% ipython --no-banner

In [1]: import numpy as np

In [2]: np.set_printoptions(suppress=True, linewidth=100)

In [3]: def tidy(a):
   ...:     return np.round(a, 2) + 0
   ...: 

In [4]: feats = np.loadtxt("m.csv", delimiter=",")

In [5]: print(feats)
[[ 0.  2. -3.]
 [ 2.  0.  0.]
 [-3.  0.  0.]]

In [6]: vals, V = np.linalg.eigh(feats)

In [7]: print(tidy(V.T @ V))
[[1. 0. 0.]
 [0. 1. 0.]
 [0. 0. 1.]]

In [8]: print(tidy(vals))
[-3.61  0.    3.61]

In [9]: print(tidy(V @ np.diag(vals) @ V.T))
[[ 0.  2. -3.]
 [ 2.  0.  0.]
 [-3.  0.  0.]]

In [10]: print(np.unique(vals.round(6) + 0, return_counts=True)[1])
[1 1 1]

In [11]: print(tidy(np.abs(V[:, -1])))
[0.71 0.39 0.59]

In [12]: print(tidy(np.linalg.eigvalsh(feats + 2 * np.eye(3))))
[-1.61  2.    5.61]

In [13]: print(vals.sum(), np.trace(feats))
0.0 0.0

In [14]: vals, V = np.linalg.eigh(feats)

In [15]: x = np.array([-4, 2, 3])

In [16]: print(x @ feats @ x)
40.0

In [17]: ang = np.radians(90)

In [18]: Rm = np.eye(3)

In [19]: Rm[1, 1] = Rm[0, 0] = np.cos(ang)

In [20]: Rm[1, 0], Rm[0, 1] = -np.sin(ang), np.sin(ang)

In [21]: print(tidy(Rm))
[[ 0.  1.  0.]
 [-1.  0.  0.]
 [ 0.  0.  1.]]

In [22]: Y = feats @ Rm.T

In [23]: print(tidy(Y))
[[ 2.  0. -3.]
 [ 0. -2.  0.]
 [ 0.  3.  0.]]

In [24]: print(np.allclose(feats @ feats.T, Y @ Y.T))
True

In [25]: print(np.allclose(np.linalg.norm(feats, axis=1), np.linalg.norm(Y, axis=1)))
True

In [26]: print([round(float(x), 2) for x in np.linalg.svd(feats, compute_uv=False)[:3]])
[3.61, 3.61, 0.0]

In [27]: print(tidy(np.linalg.norm(feats, 2) / np.linalg.norm(feats)))
0.71

In [28]: print(np.linalg.cond(feats) > 100)
True

In [29]: print(np.linalg.matrix_rank(feats, rtol=0.1))
2

In [30]: m1 = np.load("dump.npy")

In [31]: print(m1)
[[1.   0.2  0.04 0.01]
 [0.2  1.   0.2  0.04]
 [0.04 0.2  1.   0.2 ]
 [0.01 0.04 0.2  1.  ]]

In [32]: vals, V = np.linalg.eigh(m1)

In [33]: print(tidy(V @ np.diag(vals) @ V.T))
[[1.   0.2  0.04 0.01]
 [0.2  1.   0.2  0.04]
 [0.04 0.2  1.   0.2 ]
 [0.01 0.04 0.2  1.  ]]

In [34]: print(tidy(np.linalg.eigvalsh(m1 + 3 * np.eye(4))))
[3.71 3.85 4.08 4.36]

In [35]: print(tidy(vals))
[0.71 0.85 1.08 1.36]

In [36]: print(tidy(np.abs(V[:, -1])))
[0.4  0.58 0.58 0.4 ]

In [37]: print(np.unique(vals.round(6) + 0, return_counts=True)[1])
[1 1 1 1]

In [38]: print(tidy(np.linalg.eigvalsh(m1 @ m1)))
[0.5  0.72 1.17 1.86]

In [39]: print(tidy(V.T @ V))
[[1. 0. 0. 0.]
 [0. 1. 0. 0.]
 [0. 0. 1. 0.]
 [0. 0. 0. 1.]]

In [40]: print(np.abs(V[:, -1]).round(6).argmax())
1

In [41]: print((vals > 1e-8).sum(), (vals < -1e-8).sum())
4 0

In [42]: print(tidy(vals.sum()), np.trace(m1))
4.0 4.0

In [43]: Y = np.array([[-1, -3], [-5, -2]])

In [44]: W2 = np.kron(Y, m1)

In [45]: print(tidy(np.linalg.norm(W2, 2)), tidy(np.linalg.norm(Y, 2) * np.linalg.norm(m1, 2)))
7.95 7.95

In [46]: print(np.linalg.matrix_rank(W2))
8

In [47]: print(tidy(np.linalg.det(2 * m1)), tidy(np.linalg.det(m1)))
14.16 0.88

In [48]: print(tidy(np.einsum("ij,ji->", m1, m1)))
4.25

In [49]: rng = np.random.default_rng(896144)

In [50]: Y = m1 + rng.integers(-2, 3, (4, 2)) @ rng.integers(-2, 3, (2, 4))

In [51]: print(Y)
[[-1.    2.2  -1.96  4.01]
 [ 3.2   6.    3.2   4.04]
 [-0.96 -2.8   0.   -2.8 ]
 [ 5.01  3.04  5.2   1.  ]]

In [52]: print(np.linalg.matrix_rank(Y - m1, tol=1e-8))
2

In [53]: print(tidy(np.linalg.svd(Y - m1, compute_uv=False)))
[10.88  6.91  0.    0.  ]

In [54]: print(np.abs(Y - m1).sum(axis=1))
[10. 15.  8. 13.]

In [55]: print(Y - m1)
[[-2.  2. -2.  4.]
 [ 3.  5.  3.  4.]
 [-1. -3. -1. -3.]
 [ 5.  3.  5.  0.]]
